% python3 -q
>>> import numpy as np
>>> import numpy.linalg as la
>>> np.set_printoptions(precision=2, suppress=True, linewidth=200)
>>> rnd = lambda a: np.round(a, 2) + 0
>>> E = np.load("out11.npy")
>>> E
array([[ -7,   2,   8,   9],
       [  2,   3,  -5,  -3],
       [  3,   0,   1,   2],
       [ -2,  -2,  -2,  -2],
       [  3,  17, -17,  -6]])
>>> vec = np.array([2, 0, 0, 0])
>>> rhs = E @ vec
>>> b, lr = np.zeros(4), 1 / la.norm(E, 2) ** 2
>>> for i in range(50):
...     b -= lr * E.T @ (E @ b - rhs)
...     if i % 10 == 0: print(i, round(la.norm(E @ b - rhs), 2))
... 
0 11.84
10 6.06
20 4.25
30 3.02
40 2.15
>>> rnd(la.cond(E))
np.float64(26.63)
>>> q, r_ = la.qr(E)
>>> rnd(q @ r_)
array([[ -7.,   2.,   8.,   9.],
       [  2.,   3.,  -5.,  -3.],
       [  3.,   0.,   1.,   2.],
       [ -2.,  -2.,  -2.,  -2.],
       [  3.,  17., -17.,  -6.]])
>>> rnd(r_)
array([[  8.66,   5.43, -12.7 ,  -8.89],
       [  0.  , -16.63,  12.93,   2.45],
       [  0.  ,   0.  ,  -7.38,  -6.83],
       [  0.  ,   0.  ,   0.  ,  -1.52]])
>>> np.allclose(r_.T @ r_, E.T @ E)
True
>>> B = la.inv(r_)
>>> rnd(la.slogdet(r_)[0])
np.float64(-1.0)
>>> rnd(la.det(r_) * B)
array([[-186.  ,  -60.7 ,  213.85,   29.34],
       [   0.  ,   96.86,  169.82, -608.4 ],
       [   0.  ,    0.  ,  218.37, -983.59],
       [   0.  ,    0.  ,    0.  , 1062.34]])
>>> K = np.loadtxt("m.csv", delimiter=",")
>>> K
array([[-1., -1.,  0.,  1., -2.],
       [ 4.,  4.,  0., -4.,  8.],
       [-4., -4.,  0.,  4., -8.],
       [ 3.,  3.,  0., -3.,  6.],
       [ 3.,  3.,  0., -3.,  6.]])
>>> # rows 3 and 4 are equal
>>> rnd(la.det(K))
np.float64(0.0)
>>> K @ K
array([[ -6.,  -6.,   0.,   6., -12.],
       [ 24.,  24.,   0., -24.,  48.],
       [-24., -24.,   0.,  24., -48.],
       [ 18.,  18.,   0., -18.,  36.],
       [ 18.,  18.,   0., -18.,  36.]])
>>> rnd(la.matrix_power(K, 2))
array([[ -6.,  -6.,   0.,   6., -12.],
       [ 24.,  24.,   0., -24.,  48.],
       [-24., -24.,   0.,  24., -48.],
       [ 18.,  18.,   0., -18.,  36.],
       [ 18.,  18.,   0., -18.,  36.]])
>>> (K + K.T) / 2
array([[-1. ,  1.5, -2. ,  2. ,  0.5],
       [ 1.5,  4. , -2. , -0.5,  5.5],
       [-2. , -2. ,  0. ,  2. , -4. ],
       [ 2. , -0.5,  2. , -3. ,  1.5],
       [ 0.5,  5.5, -4. ,  1.5,  6. ]])
>>> data = np.array([[1.0, 0.5, 0.25, 0.12, 0.06],
...     [0.5, 1.0, 0.5, 0.25, 0.12],
...     [0.25, 0.5, 1.0, 0.5, 0.25],
...     [0.12, 0.25, 0.5, 1.0, 0.5],
...     [0.06, 0.12, 0.25, 0.5, 1.0]])
>>> data
array([[1.  , 0.5 , 0.25, 0.12, 0.06],
       [0.5 , 1.  , 0.5 , 0.25, 0.12],
       [0.25, 0.5 , 1.  , 0.5 , 0.25],
       [0.12, 0.25, 0.5 , 1.  , 0.5 ],
       [0.06, 0.12, 0.25, 0.5 , 1.  ]])
>>> w, evecs = la.eigh(data)
>>> vec = np.array([0, 2, 1, 2, 2])
>>> (np.sign(evecs[:, -1].round(6)) == np.sign(evecs[0, -1].round(6))).astype(int)
array([1, 1, 1, 1, 1])
>>> rnd(vec @ data @ vec / (vec @ vec)), rnd(w[0]), rnd(w[-1])
(np.float64(1.92), np.float64(0.36), np.float64(2.26))
>>> rnd(evecs * np.maximum(w, 0) @ evecs.T)
array([[1.  , 0.5 , 0.25, 0.12, 0.06],
       [0.5 , 1.  , 0.5 , 0.25, 0.12],
       [0.25, 0.5 , 1.  , 0.5 , 0.25],
       [0.12, 0.25, 0.5 , 1.  , 0.5 ],
       [0.06, 0.12, 0.25, 0.5 , 1.  ]])
>>> rng = np.random.default_rng(7582)
>>> idx = rng.permutation(5)
>>> idx
array([3, 4, 0, 1, 2])
>>> B = data[idx][:, idx]
>>> B
array([[1.  , 0.5 , 0.12, 0.25, 0.5 ],
       [0.5 , 1.  , 0.06, 0.12, 0.25],
       [0.12, 0.06, 1.  , 0.5 , 0.25],
       [0.25, 0.12, 0.5 , 1.  , 0.5 ],
       [0.5 , 0.25, 0.25, 0.5 , 1.  ]])
>>> np.allclose(B, data)
False
>>> np.diag(B)
array([1., 1., 1., 1., 1.])
>>> w, evecs = la.eig(B)
>>> rnd(np.sort(la.eigvals(la.inv(B))))
array([0.44, 0.81, 1.45, 2.21, 2.76])
>>> rnd(B @ evecs[:, 0] - w[0] * evecs[:, 0])
array([0., 0., 0., 0., 0.])
>>> rnd(np.sort(la.eigvals(B.T)))
array([0.36, 0.45, 0.69, 1.24, 2.26])
>>> rnd(np.prod(w))
np.float64(0.32)
>>> L = la.cholesky(data)
>>> data / np.sqrt(np.outer(np.diag(data), np.diag(data)))
array([[1.  , 0.5 , 0.25, 0.12, 0.06],
       [0.5 , 1.  , 0.5 , 0.25, 0.12],
       [0.25, 0.5 , 1.  , 0.5 , 0.25],
       [0.12, 0.25, 0.5 , 1.  , 0.5 ],
       [0.06, 0.12, 0.25, 0.5 , 1.  ]])
>>> rnd(np.diag(L) ** 2)
array([1.  , 0.75, 0.75, 0.75, 0.75])
>>> vec = np.array([2, 0, 9, 8])
>>> rhs = E @ vec
>>> rhs
array([ 130,  -65,   31,  -38, -195])
>>> rhs = rhs + 0.05 * rng.normal(size=5)
>>> rnd(rhs)
array([ 129.96,  -65.04,   30.97,  -38.02, -195.03])
>>> b, *_ = la.lstsq(E, rhs)
>>> [round(float(la.norm(la.solve(E.T @ E + lam * np.eye(4), E.T @ rhs))), 2) for lam in (0, 1, 10, 100)]
[12.21, 12.03, 10.99, 8.39]
>>> W0 = np.load("block0.npy")
>>> W0
array([[0, 1, 0, 0, 1],
       [0, 0, 0, 1, 0],
       [0, 0, 0, 1, 0],
       [0, 0, 0, 0, 0],
       [0, 0, 0, 0, 0]])
>>> hat = E @ la.solve(E.T @ E, E.T)
>>> np.allclose(hat @ hat, hat)
True
>>> rnd((np.eye(5) - hat) @ E)
array([[0., 0., 0., 0.],
       [0., 0., 0., 0.],
       [0., 0., 0., 0.],
       [0., 0., 0., 0.],
       [0., 0., 0., 0.]])
>>> rnd(np.diag(hat))
array([0.96, 0.07, 1.  , 1.  , 0.96])
>>> X = np.load("data.npy")
>>> X
array([[2.3, 3. , 2. , 0. , 0. ],
       [1. , 0.3, 1. , 3. , 2. ],
       [0. , 1. , 2.3, 1. , 2. ],
       [1. , 2. , 2. , 0.3, 3. ],
       [2. , 3. , 2. , 0. , 0.3]])
>>> W0 @ W0
array([[0, 0, 0, 1, 0],
       [0, 0, 0, 0, 0],
       [0, 0, 0, 0, 0],
       [0, 0, 0, 0, 0],
       [0, 0, 0, 0, 0]])
>>> rnd(np.sort(np.abs(la.eigvals(W0))))
array([0., 0., 0., 0., 0.])
>>> (W0 - W0.T) / 2
array([[ 0. ,  0.5,  0. ,  0. ,  0.5],
       [-0.5,  0. ,  0. ,  0.5,  0. ],
       [ 0. ,  0. ,  0. ,  0.5,  0. ],
       [ 0. , -0.5, -0.5,  0. ,  0. ],
       [-0.5,  0. ,  0. ,  0. ,  0. ]])
>>> np.trace(W0)
np.int64(0)
>>> rnd(np.abs(la.eigvals(W0)).max())
np.float64(0.0)
